% python3 -q
>>> import numpy as np
>>> np.set_printoptions(precision=2, suppress=True, linewidth=200)
>>> def rnd(a):
...     return np.round(a, 2) + 0
... 
>>> m1 = np.load("block0.npy")
>>> m1
array([[ 1, -1, -1,  1,  1, -1, -1,  1],
       [ 1, -1, -1,  1, -1,  1,  1, -1],
       [ 1,  1, -1, -1,  1,  1, -1, -1]])
>>> T = np.stack([m1, 5 * m1, m1[::-1]])
>>> np.linalg.matrix_rank(T)
array([3, 3, 3])
>>> np.linalg.matrix_rank(T.reshape(3, -1))
np.int64(2)
>>> (T @ m1.T).shape
(3, 3, 3)
>>> rnd(np.linalg.norm(T, axis=(1, 2)))
array([ 4.9 , 24.49,  4.9 ])
>>> W1 = np.array([[3, 0, -2, -2],
...     [-3, -1, 2, -2],
...     [2, -2, 3, -2],
...     [1, 2, 0, 3],
...     [-2, 2, 0, 0],
...     [3, 3, 1, -1],
...     [3, -3, -1, 1],
...     [-2, -3, -3, 2]])
>>> c = np.array([0, 1, 0, 1])
>>> act = np.maximum(m1 @ W1 + c, 0)
>>> act
array([[ 0,  5,  0,  8],
       [15,  7,  0,  4],
       [ 0, 11,  2,  0]])
>>> cent = np.array([[0, 3, 4], [4, 0, 3], [4, 1, 2], [1, 2, 0]])
>>> (act @ cent).round(6).argmax(axis=1)
array([0, 2, 0])
>>> np.linalg.norm(act, axis=1).argmax()
np.int64(1)
>>> print(rnd(np.linalg.norm(act[0] - act[2])))
10.2
>>> rnd(np.linalg.norm(act, axis=1))
array([ 9.43, 17.03, 11.18])
>>> print(rnd(np.linalg.norm(act) ** 2 / np.linalg.norm(act, 2) ** 2))
1.45
>>> rnd(np.linalg.norm(act, 1)), rnd(np.linalg.norm(act, np.inf))
(np.float64(23.0), np.float64(26.0))
>>> print(act[0] @ act[2])
55
>>> x = np.array([1, 3, 3, 0, 3, 0, 0, 0])
>>> (m1 * x).sum(axis=1)
array([-2, -8,  4])
>>> x @ m1
Traceback (most recent call last):
  File "<python-input-24>", line 1, in <module>
    x @ m1
    ~~^~~~
ValueError: matmul: Input operand 1 has a mismatch in its core dimension 0, with gufunc signature (n?,k),(k,m?)->(n?,m?) (size 3 is different from 8)
>>> np.sign((m1 @ x).round(6))
array([-1, -1,  1])
>>> m1 @ np.ones(8)
array([0., 0., 0.])
>>> np.linalg.norm(m1 @ x) <= np.linalg.norm(m1, 2) * np.linalg.norm(x) + 1e-9
np.True_
>>> m1 @ x
array([-2, -8,  4])
>>> np.linalg.norm(m1, axis=1).argmax()
np.int64(0)
>>> rnd(np.linalg.norm(m1, 1)), rnd(np.linalg.norm(m1, np.inf))
(np.float64(3.0), np.float64(8.0))
>>> rnd(np.linalg.norm(m1, "nuc"))
np.float64(8.49)
>>> m1[2] @ m1[1]
np.int64(0)
>>> rnd(np.linalg.norm(m1, 2))
np.float64(2.83)
>>> rnd(np.linalg.norm(m1, axis=1))
array([2.83, 2.83, 2.83])
>>> print(rnd(np.linalg.norm(m1, axis=0)))
[1.73 1.73 1.73 1.73 1.73 1.73 1.73 1.73]
>>> W0 = np.load("dump.npy")
>>> W0
array([[0, 0, 2, 0],
       [0, 0, 0, 0],
       [2, 0, 9, 0],
       [2, 0, 2, 0]])
>>> Uu, s, vt = np.linalg.svd(W0)
>>> rnd(s)
array([9.73, 1.55, 0.  , 0.  ])
>>> M2 = Uu[:, :2] @ np.diag(s[:2]) @ vt[:2]
>>> np.linalg.matrix_rank(M2)
np.int64(2)
>>> rnd(np.linalg.norm(W0 - M2) / np.linalg.norm(W0))
np.float64(0.0)
>>> rnd(np.abs(W0 - M2).max())
np.float64(0.0)
>>> np.linalg.matrix_power(W0, 3)
array([[ 36,   0, 170,   0],
       [  0,   0,   0,   0],
       [170,   0, 801,   0],
       [ 44,   0, 206,   0]])
>>> np.allclose(W0, W0.T)
False
>>> (W0 + W0.T) / 2
array([[0., 0., 2., 1.],
       [0., 0., 0., 0.],
       [2., 0., 9., 1.],
       [1., 0., 1., 0.]])
>>> np.trace(W0)
np.int64(9)
>>> print(rnd(np.abs(np.linalg.eigvals(W0)).max()))
9.42
>>> W0.inv()
Traceback (most recent call last):
  File "<python-input-49>", line 1, in <module>
    W0.inv()
    ^^^^^^
AttributeError: 'numpy.ndarray' object has no attribute 'inv'
>>> W0 @ W0
array([[ 4,  0, 18,  0],
       [ 0,  0,  0,  0],
       [18,  0, 85,  0],
       [ 4,  0, 22,  0]])
>>> rnd(np.linalg.det(W0))
np.float64(0.0)
>>> (np.linalg.matrix_power((W0 != 0) + (W0.T != 0) + np.eye(4), 4) > 0).astype(int)
array([[1, 0, 1, 1],
       [0, 1, 0, 0],
       [1, 0, 1, 1],
       [1, 0, 1, 1]])
>>> np.unique(W0.round(6), axis=0).shape
(4, 4)
>>> print(np.allclose(W0[:-1].T @ np.linalg.lstsq(W0[:-1].T, W0[-1])[0], W0[-1]))
True
>>> rnd(W0 @ np.linalg.pinv(W0) @ W0)
array([[0., 0., 2., 0.],
       [0., 0., 0., 0.],
       [2., 0., 9., 0.],
       [2., 0., 2., 0.]])
>>> np.abs(np.diag(np.linalg.qr(W0)[1])) > 1e-9
array([ True, False,  True, False])
>>> proj = np.triu(np.array([[0, -2, 1, 2], [2, 0, 0, -3], [2, 2, 2, 0], [1, 3, 2, -3]]), 1) + np.eye(4)
>>> M2 = proj @ W0 @ np.linalg.inv(proj)
>>> rnd(np.linalg.det(M2))
np.float64(0.0)
>>> np.trace(M2), np.trace(W0)
(np.float64(9.0), np.int64(9))
>>> np.linalg.matrix_rank(M2)
np.int64(2)
